$ ipython --no-banner

In [1]: import numpy as np

In [2]: import numpy.linalg as la

In [3]: np.set_printoptions(precision=2, suppress=True, linewidth=120)

In [4]: def tidy(a):
   ...:     return np.round(a, 2) + 0
   ...: 

In [5]: f = np.array([2, 0, -1, 0]) + 0.5

In [6]: feats = np.outer(f, f) / (f @ f)

In [7]: tidy(feats)
Out[7]: 
array([[ 0.89,  0.18, -0.18,  0.18],
       [ 0.18,  0.04, -0.04,  0.04],
       [-0.18, -0.04,  0.04, -0.04],
       [ 0.18,  0.04, -0.04,  0.04]])

In [8]: np.allclose(feats[:-1].T @ la.lstsq(feats[:-1].T, feats[-1])[0], feats[-1])
Out[8]: True

In [9]: np.unique(feats.round(6), axis=0).shape
Out[9]: (3, 4)

In [10]: np.abs(np.diag(la.qr(feats)[1])) > 1e-9
Out[10]: array([ True, False, False, False])

In [11]: np.count_nonzero(feats)
Out[11]: np.int64(16)

In [12]: np.unravel_index(np.abs(feats).argmax(), feats.shape)
Out[12]: (np.int64(0), np.int64(0))

In [13]: la.matrix_rank(feats)
Out[13]: np.int64(1)

In [14]: tidy(feats.sum(axis=0))
Out[14]: array([ 1.07,  0.21, -0.21,  0.21])

In [15]: tidy(la.svd(feats, compute_uv=False))
Out[15]: array([1., 0., 0., 0.])

In [16]: tidy(feats - feats[0])
Out[16]: 
array([[ 0.  ,  0.  ,  0.  ,  0.  ],
       [-0.71, -0.14,  0.14, -0.14],
       [-1.07, -0.21,  0.21, -0.21],
       [-0.71, -0.14,  0.14, -0.14]])

In [17]: Uu, sig, vt = la.svd(feats)

In [18]: evecs = vt[:(sig > 1e-8).sum()]

In [19]: rng = np.random.default_rng(55990)

In [20]: vec = feats[2] + 3 * feats[0] + rng.integers(2) * np.eye(4)[3]

In [21]: tidy(vec)
Out[21]: array([ 2.5,  0.5, -0.5,  0.5])

In [22]: tidy(evecs.T @ evecs)
Out[22]: 
array([[ 0.89,  0.18, -0.18,  0.18],
       [ 0.18,  0.04, -0.04,  0.04],
       [-0.18, -0.04,  0.04, -0.04],
       [ 0.18,  0.04, -0.04,  0.04]])

In [23]: la.matrix_rank(np.vstack([feats, vec]))
Out[23]: np.int64(1)

In [24]: np.allclose(evecs.T @ evecs @ vec, vec)
Out[24]: True

In [25]: Uu, sig, vt = la.svd(feats)

In [26]: tidy(sig)
Out[26]: array([1., 0., 0., 0.])

In [27]: A2 = Uu[:, :1] @ np.diag(sig[:1]) @ vt[:1]

In [28]: tidy(np.abs(feats - A2).max())
Out[28]: np.float64(0.0)

In [29]: tidy(A2)
Out[29]: 
array([[ 0.89,  0.18, -0.18,  0.18],
       [ 0.18,  0.04, -0.04,  0.04],
       [-0.18, -0.04,  0.04, -0.04],
       [ 0.18,  0.04, -0.04,  0.04]])

In [30]: la.matrix_rank(A2)
Out[30]: np.int64(1)

In [31]: tidy(np.poly(feats))
Out[31]: array([ 1., -1.,  0.,  0.,  0.])

In [32]: tidy(la.det(feats.T))
Out[32]: np.float64(0.0)

In [33]: tidy(la.det(2 * feats)), tidy(la.det(feats))
Out[33]: (np.float64(0.0), np.float64(0.0))

In [34]: m1 = np.loadtxt("layer2.csv", delimiter=",")

In [35]: m1
Out[35]: 
array([[-13.,   0.,   2.,   2.,   4.,   7.,   8.,   9.,   1.,   7.,   1.],
       [  4.,  13.,   0.,   1.,   9.,   8.,   3.,   9.,   6.,   0.,   4.],
       [  2.,   8., -15.,   7.,   8.,   9.,   4.,   3.,   0.,   3.,   7.],
       [  8.,   5.,   3.,  -8.,   9.,   6.,   9.,   2.,   0.,   5.,   5.],
       [  5.,   9.,   3.,   0.,  -8.,   4.,   1.,   6.,   8.,   3.,   1.],
       [  1.,   8.,   5.,   1.,   4.,  16.,   3.,   4.,   1.,   7.,   5.],
       [  1.,   3.,   4.,   8.,   4.,   9.,  -7.,   7.,   6.,   3.,   7.],
       [  4.,   1.,   1.,   5.,   7.,   1.,   8., -14.,   5.,   0.,   2.],
       [  4.,   5.,   2.,   3.,   2.,   0.,   9.,   7.,   2.,   0.,   5.],
       [  4.,   4.,   3.,   4.,   5.,   9.,   9.,   7.,   0.,  16.,   9.],
       [  3.,   0.,   2.,   3.,   1.,   3.,   4.,   2.,   4.,   9.,  -3.]])

In [36]: vec = np.array([3, 1, 5, -1, -2, -2, 2, 4, -3, -1, -1])

In [37]: la.norm(m1 @ vec) <= la.norm(m1, 2) * la.norm(vec) + 1e-9
Out[37]: np.True_

In [38]: m1 @ (2 * vec)
Out[38]: array([ -24.,   20., -184.,   76.,   90.,    4.,  -44., -120.,  110.,   40.,   12.])

In [39]: m1 @ np.eye(11)[10]
Out[39]: array([ 1.,  4.,  7.,  5.,  1.,  5.,  7.,  2.,  5.,  9., -3.])

In [40]: np.einsum("ij,j->i", m1, vec)
Out[40]: array([-12.,  10., -92.,  38.,  45.,   2., -22., -60.,  55.,  20.,   6.])

In [41]: m1 @ vec
Out[41]: array([-12.,  10., -92.,  38.,  45.,   2., -22., -60.,  55.,  20.,   6.])

In [42]: (m1 @ vec).argmax()
Out[42]: np.int64(8)
